% python3 -q
>>> import numpy as np
>>> from numpy import linalg as LA
>>> np.set_printoptions(precision=2, suppress=True, linewidth=100)
>>> X = np.load("out12.npy")
>>> print(X)
[[3 1 3 1 3 1]
 [0 3 0 3 0 3]
 [2 3 2 3 2 3]
 [3 1 3 1 3 1]
 [0 3 0 3 0 3]
 [2 3 2 3 2 3]]
>>> # rank 2
>>> print(LA.lstsq(X[:-1].T, X[-1])[2])
2
>>> print(np.allclose(X[:-1].T @ LA.lstsq(X[:-1].T, X[-1])[0], X[-1]))
True
>>> try:
...     LA.inv(X)
... except LA.LinAlgError as e:
...     print(e)
... 
Singular matrix
>>> print([round(float(x), 2) for x in LA.svd(X, compute_uv=False)[:3]])
[12.37, 6.25, 0.0]
>>> print(LA.matrix_rank(X, rtol=0.1))
2
>>> print(np.argsort(-LA.norm(X, axis=0).round(6), kind="stable")[:3])
[1 3 5]
>>> U, sv, VT = LA.svd(X)
>>> print(np.argmax(sv[:-1] / (sv[1:] + 1e-6)) + 1)
2
>>> other = U[:, :2] @ np.diag(sv[:2]) @ VT[:2]
>>> print(other.round(2) + 0)
[[3. 1. 3. 1. 3. 1.]
 [0. 3. 0. 3. 0. 3.]
 [2. 3. 2. 3. 2. 3.]
 [3. 1. 3. 1. 3. 1.]
 [0. 3. 0. 3. 0. 3.]
 [2. 3. 2. 3. 2. 3.]]
>>> print(round(float(LA.norm(X - other) / LA.norm(X)), 2))
0.0
>>> print(LA.matrix_rank(other))
2
>>> q, _ = LA.qr(np.array([[-1.0, 0.8, 0.9], [-2.3, -0.8, 0.6], [-0.9, -1.5, -0.3]]))
>>> vecs, _ = LA.qr(np.array([[0.4, 1.0, -0.5, 0.4],
...     [-0.4, 0.3, 0.4, -0.7],
...     [-0.3, 1.4, 0.5, 0.5],
...     [-0.1, 1.2, -0.2, 0.2]]))
>>> sv = 10 * 0.7 ** np.arange(3)
>>> A = q[:, :3] * sv @ vecs[:3]
>>> print(A)
[[ 6.7   0.35 -0.65 -1.07]
 [ 4.12  6.62  2.3   3.81]
 [ 0.31  0.44 -2.47  6.28]]
>>> U, sv = LA.svd(A)
Traceback (most recent call last):
  File "<python-input-23>", line 1, in <module>
    U, sv = LA.svd(A)
    ^^^^^
ValueError: too many values to unpack (expected 2)
>>> U, sv, VT = LA.svd(A, full_matrices=False)
>>> print(np.round(VT @ VT.T, 2) + 0)
[[1. 0. 0.]
 [0. 1. 0.]
 [0. 0. 1.]]
>>> print(sv)
[10.   7.   4.9]
>>> print(np.abs(VT[0]))
[0.62 0.6  0.09 0.5 ]
>>> print(np.cumsum(sv ** 2) / np.sum(sv ** 2))
[0.58 0.86 1.  ]
>>> print((sv > 1e-8).sum())
3
>>> print(np.abs(U[:, 0]).round(6).argmax())
1
>>> print(U.shape, sv.shape, VT.shape)
(3, 3) (3,) (3, 4)
>>> other = np.array([[3, 1], [-2, -2], [1, -3], [1, 0]])
>>> print(np.einsum("ik,kj->ij", A, other))
[[ 17.67   7.94]
 [  5.22 -16.03]
 [  3.87   6.86]]
>>> other @ A
Traceback (most recent call last):
  File "<python-input-34>", line 1, in <module>
    other @ A
    ~~~~~~^~~
ValueError: matmul: Input operand 1 has a mismatch in its core dimension 0, with gufunc signature (n?,k),(k,m?)->(n?,m?) (size 3 is different from 2)
>>> print(LA.matrix_rank(np.vstack([A, other.T])))
4
>>> print(np.einsum("ij->j", A))
[11.13  7.41 -0.82  9.03]
>>> x0 = np.array([0, 3, 1, 6])
>>> h1 = np.maximum(A @ x0, 0)
>>> print(A * (h1 > 1e-9)[:, None])
[[ 0.    0.   -0.   -0.  ]
 [ 4.12  6.62  2.3   3.81]
 [ 0.31  0.44 -2.47  6.28]]
>>> print(np.maximum(A @ x0, 0) - np.maximum(-A @ x0, 0))
[-5.99 45.05 36.51]
>>> print(np.flatnonzero(h1 > 1e-9))
[1 2]
>>> F = np.load("dump.npy")
>>> print(F)
[[ 0. -3. -1.  0.  1.  2.]
 [ 3. -2. -3.  1.  2.  2.]
 [-3.  3.  3.  2.  2.  2.]
 [ 0.  0.  0.  4.  9. -1.]
 [ 0.  0.  0.  6.  9. -2.]
 [ 0.  0.  0. -2.  2. -3.]]
>>> rng = np.random.default_rng(6026)
>>> z = rng.permutation(6)
>>> other = F[:, z] * rng.choice([-1, 1], 6)
>>> print(other)
[[ 1. -2.  3. -1.  0.  0.]
 [ 3. -2.  2. -2.  1.  3.]
 [-3. -2. -3. -2.  2. -3.]
 [-0.  1. -0. -9.  4.  0.]
 [-0.  2. -0. -9.  6.  0.]
 [-0.  3. -0. -2. -2.  0.]]
>>> U, _, VT = LA.svd(F.T @ other)
>>> print(np.round(LA.lstsq(F, other)[0], 2) + 0)
[[ 0.  0.  0.  0.  0.  1.]
 [ 0.  0. -1.  0.  0.  0.]
 [-1.  0.  0.  0.  0.  0.]
 [ 0.  0.  0.  0.  1.  0.]
 [ 0.  0.  0. -1.  0.  0.]
 [ 0. -1.  0.  0.  0.  0.]]
>>> print(z)
[2 5 1 4 3 0]
